% python3 -q
>>> import numpy as np
>>> np.set_printoptions(suppress=True, linewidth=100)
>>> rd = lambda a: np.round(a, 3) + 0
>>> X = np.loadtxt("block14.csv", delimiter=",")
>>> X
array([[6., 3., 2., 3., 1., 2., 5., 0., 5., 4., 3.],
       [3., 6., 5., 1., 4., 5., 4., 1., 6., 2., 1.],
       [2., 5., 2., 3., 3., 6., 2., 5., 4., 4., 3.],
       [3., 1., 3., 6., 0., 2., 2., 2., 4., 2., 2.],
       [1., 4., 3., 0., 0., 2., 3., 4., 3., 1., 2.],
       [2., 5., 6., 2., 2., 4., 3., 4., 3., 5., 3.],
       [5., 4., 2., 2., 3., 3., 4., 2., 3., 1., 2.],
       [0., 1., 5., 2., 4., 4., 2., 0., 3., 6., 2.],
       [5., 6., 4., 4., 3., 3., 3., 3., 6., 6., 5.],
       [4., 2., 4., 2., 1., 5., 1., 6., 6., 6., 0.],
       [3., 1., 3., 2., 2., 3., 2., 2., 5., 0., 0.]])
>>> # equal to its transpose
>>> other = X / np.linalg.norm(X, axis=1, keepdims=True)
>>> cov = other @ other.T
>>> np.argwhere(np.triu(np.abs(cov) > 0.95, 1))
array([], shape=(0, 2), dtype=int64)
>>> rd(np.linalg.norm(other, axis=1))
array([1., 1., 1., 1., 1., 1., 1., 1., 1., 1., 1.])
>>> (np.abs(cov) > 0.9).astype(int)
array([[1, 0, 0, 0, 0, 0, 0, 0, 1, 0, 0],
       [0, 1, 0, 0, 0, 0, 1, 0, 0, 0, 0],
       [0, 0, 1, 0, 0, 1, 0, 0, 1, 0, 0],
       [0, 0, 0, 1, 0, 0, 0, 0, 0, 0, 0],
       [0, 0, 0, 0, 1, 0, 0, 0, 0, 0, 0],
       [0, 0, 1, 0, 0, 1, 0, 0, 1, 0, 0],
       [0, 1, 0, 0, 0, 0, 1, 0, 0, 0, 0],
       [0, 0, 0, 0, 0, 0, 0, 1, 0, 0, 0],
       [1, 0, 1, 0, 0, 1, 0, 0, 1, 0, 0],
       [0, 0, 0, 0, 0, 0, 0, 0, 0, 1, 0],
       [0, 0, 0, 0, 0, 0, 0, 0, 0, 0, 1]])
>>> (cov - 2 * np.eye(11)).round(6).argmax(axis=1)
array([8, 6, 5, 8, 5, 8, 1, 5, 5, 2, 1])
>>> np.all(np.linalg.eigvalsh(X) > 0)
np.False_
>>> rd(np.linalg.matrix_power(X, 2))
array([[138., 124., 110.,  93.,  68., 114., 106.,  86., 161., 114.,  76.],
       [124., 170., 139.,  86.,  90., 143., 118., 109., 170., 133.,  95.],
       [110., 139., 157.,  91.,  88., 144., 107., 103., 171., 145.,  81.],
       [ 93.,  86.,  91.,  91.,  52.,  91.,  73.,  68., 121.,  98.,  65.],
       [ 68.,  90.,  88.,  52.,  69.,  93.,  67.,  52., 102.,  85.,  51.],
       [114., 143., 144.,  91.,  93., 157., 104., 114., 174., 143.,  78.],
       [106., 118., 107.,  73.,  67., 104., 101.,  69., 135.,  98.,  71.],
       [ 86., 109., 103.,  68.,  52., 114.,  69., 115., 128., 106.,  59.],
       [161., 170., 171., 121., 102., 174., 135., 128., 226., 167.,  98.],
       [114., 133., 145.,  98.,  85., 143.,  98., 106., 167., 175.,  91.],
       [ 76.,  95.,  81.,  65.,  51.,  78.,  71.,  59.,  98.,  91.,  69.]])
>>> np.trace(X)
np.float64(40.0)
>>> (X + X.T) / 2
array([[6., 3., 2., 3., 1., 2., 5., 0., 5., 4., 3.],
       [3., 6., 5., 1., 4., 5., 4., 1., 6., 2., 1.],
       [2., 5., 2., 3., 3., 6., 2., 5., 4., 4., 3.],
       [3., 1., 3., 6., 0., 2., 2., 2., 4., 2., 2.],
       [1., 4., 3., 0., 0., 2., 3., 4., 3., 1., 2.],
       [2., 5., 6., 2., 2., 4., 3., 4., 3., 5., 3.],
       [5., 4., 2., 2., 3., 3., 4., 2., 3., 1., 2.],
       [0., 1., 5., 2., 4., 4., 2., 0., 3., 6., 2.],
       [5., 6., 4., 4., 3., 3., 3., 3., 6., 6., 5.],
       [4., 2., 4., 2., 1., 5., 1., 6., 6., 6., 0.],
       [3., 1., 3., 2., 2., 3., 2., 2., 5., 0., 0.]])
>>> np.allclose(X @ X.T, X.T @ X)
True
>>> w, V = np.linalg.eigh(X)
>>> vec = np.array([1, 2, -2, -2, 2, 2, -1, -1, 1, 0, 0])
>>> np.abs(X).sum(axis=1).max(), rd(np.abs(w).max())
(np.float64(48.0), np.float64(35.053))
>>> (np.sign(V[:, -1].round(6)) == np.sign(V[0, -1].round(6))).astype(int)
array([1, 1, 1, 1, 1, 1, 1, 1, 1, 1, 1])
>>> vec @ X @ vec
np.float64(44.0)
>>> rd(np.linalg.eigvalsh(X[1:, 1:]))
array([-6.367, -5.805, -3.945, -0.666,  1.108,  1.658,  2.85 ,  5.735,  7.158, 32.273])
>>> other = X[0, 0] * X[1:] - np.outer(X[1:, 0], X[0])
>>> other
array([[  0.,  27.,  24.,  -3.,  21.,  24.,   9.,   6.,  21.,   0.,  -3.],
       [  0.,  24.,   8.,  12.,  16.,  32.,   2.,  30.,  14.,  16.,  12.],
       [  0.,  -3.,  12.,  27.,  -3.,   6.,  -3.,  12.,   9.,   0.,   3.],
       [  0.,  21.,  16.,  -3.,  -1.,  10.,  13.,  24.,  13.,   2.,   9.],
       [  0.,  24.,  32.,   6.,  10.,  20.,   8.,  24.,   8.,  22.,  12.],
       [  0.,   9.,   2.,  -3.,  13.,   8.,  -1.,  12.,  -7., -14.,  -3.],
       [  0.,   6.,  30.,  12.,  24.,  24.,  12.,   0.,  18.,  36.,  12.],
       [  0.,  21.,  14.,   9.,  13.,   8.,  -7.,  18.,  11.,  16.,  15.],
       [  0.,   0.,  16.,   0.,   2.,  22., -14.,  36.,  16.,  20., -12.],
       [  0.,  -3.,  12.,   3.,   9.,  12.,  -3.,  12.,  15., -12.,  -9.]])
>>> np.linalg.matrix_rank(other), np.linalg.matrix_rank(X)
(np.int64(10), np.int64(11))
>>> J = np.load("mat.npy")
>>> J
array([[ 0.4  , -1.089, -0.3  ,  0.3  ],
       [-0.2  ,  0.549,  1.4  , -1.5  ],
       [-0.2  ,  0.664,  1.3  , -0.9  ],
       [ 0.1  , -0.269, -0.8  ,  0.7  ],
       [ 1.1  , -3.281,  0.3  , -1.1  ],
       [-0.5  ,  1.54 ,  1.3  , -0.8  ],
       [-0.9  ,  2.639, -2.3  ,  1.3  ],
       [ 0.7  , -2.077,  0.2  , -1.   ],
       [ 0.2  , -0.522, -1.4  , -0.5  ],
       [-0.5  ,  1.487,  1.   ,  1.1  ],
       [ 1.5  , -4.453, -1.2  , -0.6  ],
       [-0.9  ,  2.697, -2.5  ,  0.3  ],
       [-0.5  ,  1.587,  0.1  ,  0.1  ],
       [-1.1  ,  3.27 , -0.8  ,  0.9  ],
       [-0.9  ,  2.74 , -0.6  , -0.6  ],
       [ 1.3  , -3.923, -2.3  , -2.6  ],
       [ 0.5  , -1.448,  1.6  , -1.6  ],
       [ 1.1  , -3.309, -0.6  ,  1.1  ],
       [-0.7  ,  2.148,  0.1  , -0.1  ],
       [-0.3  ,  0.945,  0.9  , -0.3  ],
       [-1.3  ,  3.896,  0.4  , -0.7  ],
       [ 1.5  , -4.397, -0.5  , -0.6  ],
       [ 0.8  , -2.506,  1.1  , -0.7  ],
       [ 0.   ,  0.034,  1.2  ,  0.7  ],
       [ 0.3  , -0.938,  1.4  ,  0.7  ],
       [ 0.3  , -0.885, -0.9  , -1.2  ]])
>>> rng = np.random.default_rng(0)
>>> other = J + rng.integers(-2, 3, (26, 3)) @ rng.integers(-2, 3, (3, 4))
>>> rd(other)
array([[-0.6  , -4.089,  2.7  ,  0.3  ],
       [ 0.8  ,  4.549, -2.6  ,  0.5  ],
       [ 1.8  ,  6.664, -4.7  ,  1.1  ],
       [-0.9  , -5.269,  4.2  , -1.3  ],
       [ 0.1  , -6.281,  3.3  , -3.1  ],
       [-1.5  , -0.46 ,  3.3  , -0.8  ],
       [-2.9  ,  1.639, -1.3  ,  2.3  ],
       [-0.3  , -3.077,  1.2  ,  1.   ],
       [-1.8  , -1.522, -0.4  , -0.5  ],
       [-1.5  ,  1.487,  1.   ,  0.1  ],
       [ 3.5  , -2.453, -3.2  ,  1.4  ],
       [ 1.1  ,  2.697, -2.5  ,  0.3  ],
       [ 0.5  ,  4.587, -2.9  ,  0.1  ],
       [-1.1  ,  5.27 , -2.8  ,  2.9  ],
       [ 1.1  ,  8.74 , -6.6  ,  1.4  ],
       [ 1.3  , -5.923, -0.3  , -3.6  ],
       [-0.5  , -2.448,  2.6  , -2.6  ],
       [ 1.1  , -4.309,  0.4  , -0.9  ],
       [-2.7  , -0.852,  3.1  ,  0.9  ],
       [-2.3  , -3.055,  4.9  , -1.3  ],
       [-2.3  , -0.104,  4.4  , -1.7  ],
       [-0.5  , -3.397, -1.5  ,  1.4  ],
       [-0.2  , -5.506,  4.1  , -2.7  ],
       [ 1.   ,  2.034, -0.8  ,  1.7  ],
       [ 0.3  , -1.938,  2.4  , -0.3  ],
       [ 2.3  , -2.885,  1.1  , -3.2  ]])
>>> rd(other - J)
array([[-1., -3.,  3.,  0.],
       [ 1.,  4., -4.,  2.],
       [ 2.,  6., -6.,  2.],
       [-1., -5.,  5., -2.],
       [-1., -3.,  3., -2.],
       [-1., -2.,  2.,  0.],
       [-2., -1.,  1.,  1.],
       [-1., -1.,  1.,  2.],
       [-2., -1.,  1.,  0.],
       [-1.,  0.,  0., -1.],
       [ 2.,  2., -2.,  2.],
       [ 2.,  0.,  0.,  0.],
       [ 1.,  3., -3.,  0.],
       [ 0.,  2., -2.,  2.],
       [ 2.,  6., -6.,  2.],
       [ 0., -2.,  2., -1.],
       [-1., -1.,  1., -1.],
       [ 0., -1.,  1., -2.],
       [-2., -3.,  3.,  1.],
       [-2., -4.,  4., -1.],
       [-1., -4.,  4., -1.],
       [-2.,  1., -1.,  2.],
       [-1., -3.,  3., -2.],
       [ 1.,  2., -2.,  1.],
       [ 0., -1.,  1., -1.],
       [ 2., -2.,  2., -2.]])
>>> rd(np.linalg.svd(other - J, compute_uv=False))
array([22.228,  6.51 ,  3.816,  0.   ])
>>> rd(np.abs(other - J).sum(axis=1))
array([ 7., 11., 16., 13.,  9.,  5.,  5.,  5.,  4.,  2.,  8.,  2.,  7.,  6., 16.,  5.,  4.,  4.,
        9., 11., 10.,  6.,  9.,  6.,  3.,  8.])
>>> other = np.c_[J[:, :2] @ np.array([[1, 4], [5, 1]]), np.array([2, -7, 8, 7, -5, 0, 1, -2, -6, -3, -5, 0, 9, 1, -7, -5, 1, 9, -7, 5, -6, -9, -6, 7, -4, 6])]
>>> rd(other)
array([[ -5.045,   0.511,   2.   ],
       [  2.545,  -0.251,  -7.   ],
       [  3.12 ,  -0.136,   8.   ],
       [ -1.245,   0.131,   7.   ],
       [-15.305,   1.119,  -5.   ],
       [  7.2  ,  -0.46 ,   0.   ],
       [ 12.295,  -0.961,   1.   ],
       [ -9.685,   0.723,  -2.   ],
       [ -2.41 ,   0.278,  -6.   ],
       [  6.935,  -0.513,  -3.   ],
       [-20.765,   1.547,  -5.   ],
       [ 12.585,  -0.903,   0.   ],
       [  7.435,  -0.413,   9.   ],
       [ 15.25 ,  -1.13 ,   1.   ],
       [ 12.8  ,  -0.86 ,  -7.   ],
       [-18.315,   1.277,  -5.   ],
       [ -6.74 ,   0.552,   1.   ],
       [-15.445,   1.091,   9.   ],
       [ 10.04 ,  -0.652,  -7.   ],
       [  4.425,  -0.255,   5.   ],
       [ 18.18 ,  -1.304,  -6.   ],
       [-20.485,   1.603,  -9.   ],
       [-11.73 ,   0.694,  -6.   ],
       [  0.17 ,   0.034,   7.   ],
       [ -4.39 ,   0.262,  -4.   ],
       [ -4.125,   0.315,   6.   ]])
>>> rd(np.linalg.lstsq(J, other[:, 0])[0])
array([1., 5., 0., 0.])
>>> rd(np.linalg.norm(other - J @ np.linalg.lstsq(J, other)[0], axis=0))
array([ 0.  ,  0.  , 25.83])
